>>> import numpy as np
>>> np.set_printoptions(suppress=True, linewidth=140)
>>> X = np.array([[-0.6, 0.1, -2.1],
...     [2.0, 1.9, 4.8],
...     [-0.7, -1.0, 1.5],
...     [-0.5, -0.5, -1.8],
...     [-0.5, 0.3, 1.8],
...     [-0.8, 1.4, -3.9],
...     [0.5, -1.0, 2.1],
...     [-0.5, 0.7, 1.5],
...     [0.2, 0.8, 2.7],
...     [-0.8, 0.6, 2.7],
...     [-1.3, 0.6, 4.2]])
>>> P = X @ np.linalg.solve(X.T @ X, X.T)
>>> print(np.trace(P))
3.0
>>> print(np.round(np.linalg.eigvalsh(P), 3) + 0)
[0. 0. 0. 0. 0. 0. 0. 0. 1. 1. 1.]
>>> print(np.allclose(P @ P, P))
True
>>> print(np.round(np.diag(P), 3))
[0.087 0.768 0.228 0.062 0.086 0.58  0.237 0.111 0.114 0.218 0.508]
>>> x = np.array([1, 1, 2])
>>> rhs = X @ x
>>> c, lr = np.zeros(3), 1 / np.linalg.norm(X, 2) ** 2
>>> for i in range(40):
...     c -= lr * X.T @ (X @ c - rhs)
...     if i % 10 == 0: print(i, round(np.linalg.norm(X @ c - rhs), 3))
... 
0 3.156
10 1.069
20 0.363
30 0.124
>>> print(round(np.linalg.cond(X), 3))
3.433
>>> idx = X[:, 2] > np.median(X[:, 2])
>>> r0 = X[idx].mean(axis=0) - X[~idx].mean(axis=0)
>>> print(round((((X - X.mean(axis=0)) @ r0 > 0) == idx).mean(), 3))
0.727
>>> print(np.argsort(-np.abs(r0).round(6), kind="stable"))
[2 0 1]
>>> print(r0.round(3))
[0.72  0.413 3.8  ]
>>> Xc = X - X.mean(axis=0)
>>> U, s, Vt = np.linalg.svd(Xc, full_matrices=False)
>>> print(np.abs(U[:, 0]).argmax())
5
>>> print(np.round(s ** 2 / (s ** 2).sum(), 3))
[0.837 0.105 0.059]
>>> print(np.round(Vt[0] * np.sign(Vt[0, np.abs(Vt[0]).argmax()]), 3))
[0.146 0.062 0.987]
>>> print(np.abs(Vt[0]).argmax())
2
>>> print((np.sign(U[:, 0]) == np.sign(U[0, 0])).astype(int))
[1 0 0 1 0 1 0 0 0 0 0]
>>> print(np.round(Xc.mean(axis=0), 3) + 0)
[0. 0. 0.]
>>> feats = np.load("data.npy")
>>> print(feats)
[[ 5  0 -7 -5  4 -3  2  6  0]
 [ 2 -1  1 -8  8  4  7 -9 -5]
 [ 4 -1  2  7  1 -9  0  8 -1]
 [ 4  4  4  0 -1 -2  2  0 -7]
 [ 6  1 -4  9 -2  8 -2  4  4]
 [ 2  7 -2 -5 -4  7  1  2  0]
 [-9 -6 -2 -2 -9  0 -9 -5 -7]
 [ 2 -1  1 -8  8  4  7 -9 -5]]
>>> print(np.allclose(feats[:-1].T @ np.linalg.lstsq(feats[:-1].T, feats[-1])[0], feats[-1]))
True
>>> print(np.linalg.lstsq(feats[:-1].T, feats[-1])[2])
7
>>> print(np.abs(np.diag(np.linalg.qr(feats)[1])) > 1e-9)
[ True  True  True  True  True  True  True False]
>>> K = np.loadtxt("layer19.csv", delimiter=",")
>>> print(K)
[[-15.585 -10.638  -0.15  -14.824  -5.062  10.482 -14.493  -4.119]
 [-13.366 -10.659  -0.911 -14.072  -4.566   9.751 -16.413  -3.807]
 [-13.583  -9.444  -2.623 -14.424  -5.444   9.356 -16.522  -1.607]
 [-14.702  -9.129  -1.275 -13.96   -3.939   9.705 -16.17   -5.695]
 [-14.811  -9.493   0.495 -14.297  -4.677   9.004 -14.301  -4.806]
 [-15.809 -10.275   0.737 -14.837  -5.048  11.376 -14.029  -6.044]
 [-15.163  -9.586  -0.783 -15.606  -4.547  10.236 -14.144  -3.988]
 [-16.916 -10.422  -0.756 -15.303  -5.472   9.914 -15.492  -4.515]
 [-13.201 -10.593   0.529 -15.047  -6.852   9.021 -15.331  -3.897]
 [-14.161 -10.451  -1.089 -15.614  -5.099  10.665 -15.227  -3.441]
 [-15.92   -9.578  -2.739 -16.018  -6.77   12.06  -12.194  -5.128]
 [-14.716 -11.644   1.89  -14.015  -7.078   9.567 -14.386  -5.3  ]
 [-16.514  -9.917   1.801 -15.292  -5.049   9.195 -14.812  -5.785]
 [-15.492  -9.808   1.521 -14.605  -5.948   9.118 -16.31   -2.841]
 [-15.585 -11.561  -0.445 -16.78   -3.655  10.456 -14.622  -5.426]
 [-14.521  -9.081  -0.857 -14.676  -4.739   9.383 -16.86   -5.14 ]
 [-13.719 -10.423  -0.954 -15.33   -8.054  10.563 -13.661  -3.156]
 [-15.825 -10.51   -0.031 -13.829  -4.811  11.482 -15.371  -6.031]
 [-14.993 -11.714  -0.117 -16.932  -5.602  11.049 -15.79   -6.126]
 [-16.62  -10.275  -0.599 -12.959  -4.965   9.541 -14.379  -5.491]
 [-15.316  -9.403  -0.277 -15.168  -4.117   9.919 -14.782  -5.241]
 [-14.478 -10.033   1.513 -15.313  -5.349  10.195 -14.271  -4.845]
 [-15.084  -8.641   0.076 -14.49   -4.833  10.388 -14.941  -4.151]]
>>> q, Rm = np.linalg.qr(K)
>>> print(np.allclose(Rm.T @ Rm, K.T @ K))
True
>>> print(round(abs(Rm[0, 0]), 3), np.round(np.linalg.norm(K[:, 0]), 3))
72.32 72.32
>>> print(round(float(np.trace(q @ q.T)), 3))
8.0
>>> print(q.shape, Rm.shape)
(23, 8) (8, 8)
>>> A2 = np.c_[K[:, :1] @ np.array([[1]]), np.array([-3, 7, -5, -8, -5, 7, -8, 9, -8, 9, -9, 7, 7, 5, 6, -9, -8, 3, 7, 6, 0, -3, -5])]
>>> print(A2)
[[-15.585  -3.   ]
 [-13.366   7.   ]
 [-13.583  -5.   ]
 [-14.702  -8.   ]
 [-14.811  -5.   ]
 [-15.809   7.   ]
 [-15.163  -8.   ]
 [-16.916   9.   ]
 [-13.201  -8.   ]
 [-14.161   9.   ]
 [-15.92   -9.   ]
 [-14.716   7.   ]
 [-16.514   7.   ]
 [-15.492   5.   ]
 [-15.585   6.   ]
 [-14.521  -9.   ]
 [-13.719  -8.   ]
 [-15.825   3.   ]
 [-14.993   7.   ]
 [-16.62    6.   ]
 [-15.316   0.   ]
 [-14.478  -3.   ]
 [-15.084  -5.   ]]
>>> print(np.linalg.matrix_rank(np.c_[K, A2]))
9
>>> print(np.round(np.linalg.norm(A2 - K @ np.linalg.lstsq(K, A2)[0], axis=0), 3) + 0)
[ 0.    22.069]
>>> rng = np.random.default_rng(41365)
>>> idx = rng.permutation(8)
>>> A2 = K[:, idx] * rng.choice([-1, 1], 8)
>>> print(A2)
[[-10.482  14.824  -0.15  -14.493  -4.119  -5.062  15.585 -10.638]
 [ -9.751  14.072  -0.911 -16.413  -3.807  -4.566  13.366 -10.659]
 [ -9.356  14.424  -2.623 -16.522  -1.607  -5.444  13.583  -9.444]
 [ -9.705  13.96   -1.275 -16.17   -5.695  -3.939  14.702  -9.129]
 [ -9.004  14.297   0.495 -14.301  -4.806  -4.677  14.811  -9.493]
 [-11.376  14.837   0.737 -14.029  -6.044  -5.048  15.809 -10.275]
 [-10.236  15.606  -0.783 -14.144  -3.988  -4.547  15.163  -9.586]
 [ -9.914  15.303  -0.756 -15.492  -4.515  -5.472  16.916 -10.422]
 [ -9.021  15.047   0.529 -15.331  -3.897  -6.852  13.201 -10.593]
 [-10.665  15.614  -1.089 -15.227  -3.441  -5.099  14.161 -10.451]
 [-12.06   16.018  -2.739 -12.194  -5.128  -6.77   15.92   -9.578]
 [ -9.567  14.015   1.89  -14.386  -5.3    -7.078  14.716 -11.644]
 [ -9.195  15.292   1.801 -14.812  -5.785  -5.049  16.514  -9.917]
 [ -9.118  14.605   1.521 -16.31   -2.841  -5.948  15.492  -9.808]
 [-10.456  16.78   -0.445 -14.622  -5.426  -3.655  15.585 -11.561]
 [ -9.383  14.676  -0.857 -16.86   -5.14   -4.739  14.521  -9.081]
 [-10.563  15.33   -0.954 -13.661  -3.156  -8.054  13.719 -10.423]
 [-11.482  13.829  -0.031 -15.371  -6.031  -4.811  15.825 -10.51 ]
 [-11.049  16.932  -0.117 -15.79   -6.126  -5.602  14.993 -11.714]
 [ -9.541  12.959  -0.599 -14.379  -5.491  -4.965  16.62  -10.275]
 [ -9.919  15.168  -0.277 -14.782  -5.241  -4.117  15.316  -9.403]
 [-10.195  15.313   1.513 -14.271  -4.845  -5.349  14.478 -10.033]
 [-10.388  14.49    0.076 -14.941  -4.151  -4.833  15.084  -8.641]]
>>> U, _, Vt = np.linalg.svd(K.T @ A2)
>>> print(idx)
[5 3 2 6 7 4 0 1]
>>> print(np.round(U @ Vt, 3) + 0)
[[ 0.  0.  0.  0.  0.  0. -1.  0.]
 [ 0.  0.  0.  0.  0.  0.  0.  1.]
 [ 0.  0.  1.  0.  0.  0.  0.  0.]
 [ 0. -1.  0.  0.  0.  0.  0.  0.]
 [ 0.  0.  0.  0.  0.  1.  0.  0.]
 [-1.  0.  0.  0.  0.  0.  0.  0.]
 [ 0.  0.  0.  1.  0.  0.  0.  0.]
 [ 0.  0.  0.  0.  1.  0.  0.  0.]]
>>> print(np.round(np.linalg.lstsq(K, A2)[0], 3) + 0)
[[ 0.  0.  0.  0.  0.  0. -1.  0.]
 [ 0.  0.  0.  0.  0.  0.  0.  1.]
 [ 0.  0.  1.  0.  0.  0.  0.  0.]
 [ 0. -1.  0.  0.  0.  0.  0.  0.]
 [ 0.  0.  0.  0.  0.  1.  0.  0.]
 [-1.  0.  0.  0.  0.  0.  0.  0.]
 [ 0.  0.  0.  1.  0.  0.  0.  0.]
 [ 0.  0.  0.  0.  1.  0.  0.  0.]]
>>> Xc = (K - K.mean(axis=0)) / K.std(axis=0)
>>> print(np.round(Xc.std(axis=0), 3))
[1. 1. 1. 1. 1. 1. 1. 1.]
>>> c = np.linalg.lstsq(np.delete(Xc, 7, axis=1), Xc[:, 7])[0]
>>> print(c.round(3))
[ 0.278  0.181 -0.324 -0.1   -0.362 -0.33  -0.112]
>>> x = np.array([0, 0, 0, 1, 4, 0, 3, 0])
>>> print(K @ np.eye(8)[6])
[-14.493 -16.413 -16.522 -16.17  -14.301 -14.029 -14.144 -15.492 -15.331 -15.227 -12.194 -14.386 -14.812 -16.31  -14.622 -16.86  -13.661
 -15.371 -15.79  -14.379 -14.782 -14.271 -14.941]
>>> print(np.linalg.norm(K @ x) <= np.linalg.norm(K, 2) * np.linalg.norm(x) + 1e-9)
True
>>> print((K @ x).argmax())
14
